>>> import numpy as np
>>> from numpy import linalg as LA
>>> np.set_printoptions(precision=3, suppress=True, linewidth=140)
>>> def rd(a):
...     return np.round(a, 3) + 0
... 
>>> arr = np.load("block18.npy")
>>> arr
array([[ 46,  18,   7, -18],
       [ 18,  39,   9,  10],
       [  7,   9,  62,  25],
       [-18,  10,  25,  51]])
>>> evals, vecs = LA.eigh(arr)
>>> x = np.array([0, -1, -1, 1])
>>> rd(x @ arr @ x / (x @ x)), rd(evals[0]), rd(evals[-1])
(np.float64(33.333), np.float64(10.967), np.float64(85.896))
>>> rd(LA.eigvalsh(arr[1:, 1:]))
array([30.065, 36.068, 85.868])
>>> rd(vecs * np.sqrt(evals) @ vecs.T)
array([[ 6.378,  1.552,  0.65 , -1.578],
       [ 1.552,  5.961,  0.467,  0.92 ],
       [ 0.65 ,  0.467,  7.626,  1.791],
       [-1.578,  0.92 ,  1.791,  6.668]])
>>> np.abs(arr).sum(axis=1).max(), rd(np.abs(evals).max())
(np.int64(104), np.float64(85.896))
>>> rd(vecs * np.maximum(evals, 0) @ vecs.T)
array([[ 46.,  18.,   7., -18.],
       [ 18.,  39.,   9.,  10.],
       [  7.,   9.,  62.,  25.],
       [-18.,  10.,  25.,  51.]])
>>> Lm = LA.cholesky(arr)
>>> rd(Lm @ Lm.T)
array([[ 46.,  18.,   7., -18.],
       [ 18.,  39.,   9.,  10.],
       [  7.,   9.,  62.,  25.],
       [-18.,  10.,  25.,  51.]])
>>> def softmax(z):
...     e = np.exp(z - z.max(axis=-1, keepdims=True))
...     return e / e.sum(axis=-1, keepdims=True)
... 
>>> rd(softmax(10 * arr[0]))
array([1., 0., 0., 0.])
>>> rd(softmax(arr[0] + 4))
array([1., 0., 0., 0.])
>>> att = arr @ arr.T / np.sqrt(4)
>>> rd(softmax(att + np.triu(np.full(att.shape, -np.inf), 1)))
array([[1., 0., 0., 0.],
       [0., 1., 0., 0.],
       [0., 0., 1., 0.],
       [0., 0., 0., 1.]])
>>> softmax(att).round(6).argmax(axis=1)
array([0, 1, 2, 3])
>>> rd(softmax(att))
array([[1., 0., 0., 0.],
       [0., 1., 0., 0.],
       [0., 0., 1., 0.],
       [0., 0., 0., 1.]])
>>> rng = np.random.default_rng(71)
>>> idx = rng.permutation(4)
>>> idx
array([2, 1, 0, 3])
>>> B = arr[idx][:, idx]
>>> np.diag(B)
array([62, 39, 46, 51])
>>> np.trace(B)
np.int64(198)
>>> rd(np.sort(np.abs(LA.eigvals(B))))
array([10.967, 35.153, 65.984, 85.896])
>>> Q, vecs = LA.qr(arr[:, :2])[0], LA.qr(arr[:, 2:])[0]
>>> sigma = LA.svd(Q.T @ vecs, compute_uv=False)
>>> (sigma > 0.9).sum()
np.int64(1)
>>> feats = np.loadtxt("data.csv", delimiter=",")
>>> feats
array([[0., 0., 1., 1., 0., 0., 1., 1., 0., 0., 0., 0., 0., 0.],
       [0., 0., 0., 0., 0., 1., 0., 0., 1., 0., 0., 1., 0., 0.],
       [1., 0., 0., 1., 0., 0., 1., 1., 0., 0., 0., 0., 0., 0.],
       [1., 0., 1., 0., 0., 0., 1., 1., 0., 0., 0., 0., 0., 0.],
       [0., 0., 0., 0., 0., 0., 0., 0., 0., 1., 0., 0., 1., 1.],
       [0., 1., 0., 0., 0., 0., 0., 0., 1., 0., 0., 0., 0., 0.],
       [1., 0., 1., 1., 0., 0., 0., 1., 0., 0., 0., 0., 0., 0.],
       [1., 0., 1., 1., 0., 0., 1., 0., 0., 0., 0., 0., 0., 0.],
       [0., 1., 0., 0., 0., 1., 0., 0., 0., 0., 0., 1., 0., 0.],
       [0., 0., 0., 0., 1., 0., 0., 0., 0., 0., 1., 0., 1., 1.],
       [0., 0., 0., 0., 0., 0., 0., 0., 0., 1., 0., 0., 1., 0.],
       [0., 1., 0., 0., 0., 0., 0., 0., 1., 0., 0., 0., 0., 0.],
       [0., 0., 0., 0., 1., 0., 0., 0., 0., 1., 1., 0., 0., 1.],
       [0., 0., 0., 0., 1., 0., 0., 0., 0., 1., 0., 0., 1., 0.]])
>>> [round(float(LA.det(feats[:i, :i])), 2) + 0 for i in range(1, 15)]
[0.0, 0.0, 0.0, 0.0, 0.0, 0.0, 0.0, 0.0, 0.0, -8.0, 0.0, 0.0, 0.0, 0.0]
>>> theta = np.deg2rad(135)
>>> F = np.eye(14)
>>> F[np.ix_([3, 5], [3, 5])] = [[np.cos(theta), -np.sin(theta)], [np.sin(theta), np.cos(theta)]]
>>> rd(F)
array([[ 1.   ,  0.   ,  0.   ,  0.   ,  0.   ,  0.   ,  0.   ,  0.   ,  0.   ,  0.   ,  0.   ,  0.   ,  0.   ,  0.   ],
       [ 0.   ,  1.   ,  0.   ,  0.   ,  0.   ,  0.   ,  0.   ,  0.   ,  0.   ,  0.   ,  0.   ,  0.   ,  0.   ,  0.   ],
       [ 0.   ,  0.   ,  1.   ,  0.   ,  0.   ,  0.   ,  0.   ,  0.   ,  0.   ,  0.   ,  0.   ,  0.   ,  0.   ,  0.   ],
       [ 0.   ,  0.   ,  0.   , -0.707,  0.   , -0.707,  0.   ,  0.   ,  0.   ,  0.   ,  0.   ,  0.   ,  0.   ,  0.   ],
       [ 0.   ,  0.   ,  0.   ,  0.   ,  1.   ,  0.   ,  0.   ,  0.   ,  0.   ,  0.   ,  0.   ,  0.   ,  0.   ,  0.   ],
       [ 0.   ,  0.   ,  0.   ,  0.707,  0.   , -0.707,  0.   ,  0.   ,  0.   ,  0.   ,  0.   ,  0.   ,  0.   ,  0.   ],
       [ 0.   ,  0.   ,  0.   ,  0.   ,  0.   ,  0.   ,  1.   ,  0.   ,  0.   ,  0.   ,  0.   ,  0.   ,  0.   ,  0.   ],
       [ 0.   ,  0.   ,  0.   ,  0.   ,  0.   ,  0.   ,  0.   ,  1.   ,  0.   ,  0.   ,  0.   ,  0.   ,  0.   ,  0.   ],
       [ 0.   ,  0.   ,  0.   ,  0.   ,  0.   ,  0.   ,  0.   ,  0.   ,  1.   ,  0.   ,  0.   ,  0.   ,  0.   ,  0.   ],
       [ 0.   ,  0.   ,  0.   ,  0.   ,  0.   ,  0.   ,  0.   ,  0.   ,  0.   ,  1.   ,  0.   ,  0.   ,  0.   ,  0.   ],
       [ 0.   ,  0.   ,  0.   ,  0.   ,  0.   ,  0.   ,  0.   ,  0.   ,  0.   ,  0.   ,  1.   ,  0.   ,  0.   ,  0.   ],
       [ 0.   ,  0.   ,  0.   ,  0.   ,  0.   ,  0.   ,  0.   ,  0.   ,  0.   ,  0.   ,  0.   ,  1.   ,  0.   ,  0.   ],
       [ 0.   ,  0.   ,  0.   ,  0.   ,  0.   ,  0.   ,  0.   ,  0.   ,  0.   ,  0.   ,  0.   ,  0.   ,  1.   ,  0.   ],
       [ 0.   ,  0.   ,  0.   ,  0.   ,  0.   ,  0.   ,  0.   ,  0.   ,  0.   ,  0.   ,  0.   ,  0.   ,  0.   ,  1.   ]])
>>> idx = rng.permutation(14)
>>> B = F[:, idx] * rng.choice([-1, 1], 14)
>>> rd(B)
array([[ 0.   ,  0.   ,  0.   ,  0.   ,  0.   ,  0.   ,  0.   ,  0.   ,  0.   ,  1.   ,  0.   ,  0.   ,  0.   ,  0.   ],
       [-1.   ,  0.   ,  0.   ,  0.   ,  0.   ,  0.   ,  0.   ,  0.   ,  0.   ,  0.   ,  0.   ,  0.   ,  0.   ,  0.   ],
       [ 0.   ,  0.   ,  0.   ,  0.   ,  0.   ,  1.   ,  0.   ,  0.   ,  0.   ,  0.   ,  0.   ,  0.   ,  0.   ,  0.   ],
       [ 0.   ,  0.   , -0.707,  0.   ,  0.   ,  0.   ,  0.   ,  0.707,  0.   ,  0.   ,  0.   ,  0.   ,  0.   ,  0.   ],
       [ 0.   ,  0.   ,  0.   ,  0.   ,  0.   ,  0.   ,  0.   ,  0.   ,  0.   ,  0.   ,  0.   ,  1.   ,  0.   ,  0.   ],
       [ 0.   ,  0.   , -0.707,  0.   ,  0.   ,  0.   ,  0.   , -0.707,  0.   ,  0.   ,  0.   ,  0.   ,  0.   ,  0.   ],
       [ 0.   ,  0.   ,  0.   ,  0.   ,  0.   ,  0.   ,  0.   ,  0.   ,  0.   ,  0.   ,  0.   ,  0.   ,  0.   , -1.   ],
       [ 0.   , -1.   ,  0.   ,  0.   ,  0.   ,  0.   ,  0.   ,  0.   ,  0.   ,  0.   ,  0.   ,  0.   ,  0.   ,  0.   ],
       [ 0.   ,  0.   ,  0.   ,  1.   ,  0.   ,  0.   ,  0.   ,  0.   ,  0.   ,  0.   ,  0.   ,  0.   ,  0.   ,  0.   ],
       [ 0.   ,  0.   ,  0.   ,  0.   , -1.   ,  0.   ,  0.   ,  0.   ,  0.   ,  0.   ,  0.   ,  0.   ,  0.   ,  0.   ],
       [ 0.   ,  0.   ,  0.   ,  0.   ,  0.   ,  0.   ,  0.   ,  0.   ,  1.   ,  0.   ,  0.   ,  0.   ,  0.   ,  0.   ],
       [ 0.   ,  0.   ,  0.   ,  0.   ,  0.   ,  0.   ,  0.   ,  0.   ,  0.   ,  0.   ,  1.   ,  0.   ,  0.   ,  0.   ],
       [ 0.   ,  0.   ,  0.   ,  0.   ,  0.   ,  0.   ,  1.   ,  0.   ,  0.   ,  0.   ,  0.   ,  0.   ,  0.   ,  0.   ],
       [ 0.   ,  0.   ,  0.   ,  0.   ,  0.   ,  0.   ,  0.   ,  0.   ,  0.   ,  0.   ,  0.   ,  0.   , -1.   ,  0.   ]])
>>> U, _, VT = LA.svd(F.T @ B)
>>> idx
array([ 1,  7,  5,  8,  9,  2, 12,  3, 10,  0, 11,  4, 13,  6])
>>> E = np.loadtxt("layer0.csv", delimiter=",")
>>> E
array([[ 0., -1.,  0., -3.,  2.,  1.,  0.,  0.,  0.,  0.,  0.,  0.,  0.],
       [-3.,  0., -1.,  1., -1., -2.,  0.,  0.,  0.,  0.,  0.,  0.,  0.],
       [ 2.,  0., -2., -2.,  1.,  1.,  0.,  0.,  0.,  0.,  0.,  0.,  0.],
       [-1.,  1.,  2., -1.,  1., -2.,  0.,  0.,  0.,  0.,  0.,  0.,  0.],
       [-3.,  0.,  3.,  0., -1.,  1.,  0.,  0.,  0.,  0.,  0.,  0.,  0.],
       [-1.,  1., -2.,  2., -3.,  1.,  0.,  0.,  0.,  0.,  0.,  0.,  0.],
       [ 0.,  0.,  0.,  0.,  0.,  0.,  0.,  5.,  5.,  2.,  1.,  2.,  5.],
       [ 0.,  0.,  0.,  0.,  0.,  0.,  5.,  4.,  5.,  1.,  3.,  1.,  2.],
       [ 0.,  0.,  0.,  0.,  0.,  0.,  4.,  1.,  5.,  1.,  0.,  1.,  5.],
       [ 0.,  0.,  0.,  0.,  0.,  0.,  5.,  1.,  3.,  5.,  0.,  1.,  5.],
       [ 0.,  0.,  0.,  0.,  0.,  0.,  3.,  5.,  2.,  2.,  4.,  3.,  1.],
       [ 0.,  0.,  0.,  0.,  0.,  0.,  1.,  0.,  0.,  1.,  4.,  5.,  4.],
       [ 0.,  0.,  0.,  0.,  0.,  0.,  1.,  1.,  4.,  1.,  2.,  5.,  3.]])
>>> x = np.array([9, 0, 4, 1, 5, 4, 6, 5, 7, 8, 1, 3, 2])
>>> h1 = np.maximum(E @ x, 0)
>>> np.maximum(E @ x, 0) - np.maximum(-E @ x, 0)
array([ 11., -43.,  17.,  -5., -16., -26.,  93., 103.,  85., 109.,  88.,  41.,  70.])
>>> h1
array([ 11.,   0.,  17.,   0.,   0.,   0.,  93., 103.,  85., 109.,  88.,  41.,  70.])
>>> rd(np.tanh(E @ x))
array([ 1., -1.,  1., -1., -1., -1.,  1.,  1.,  1.,  1.,  1.,  1.,  1.])
>>> np.flatnonzero(h1 > 1e-9)
array([ 0,  2,  6,  7,  8,  9, 10, 11, 12])
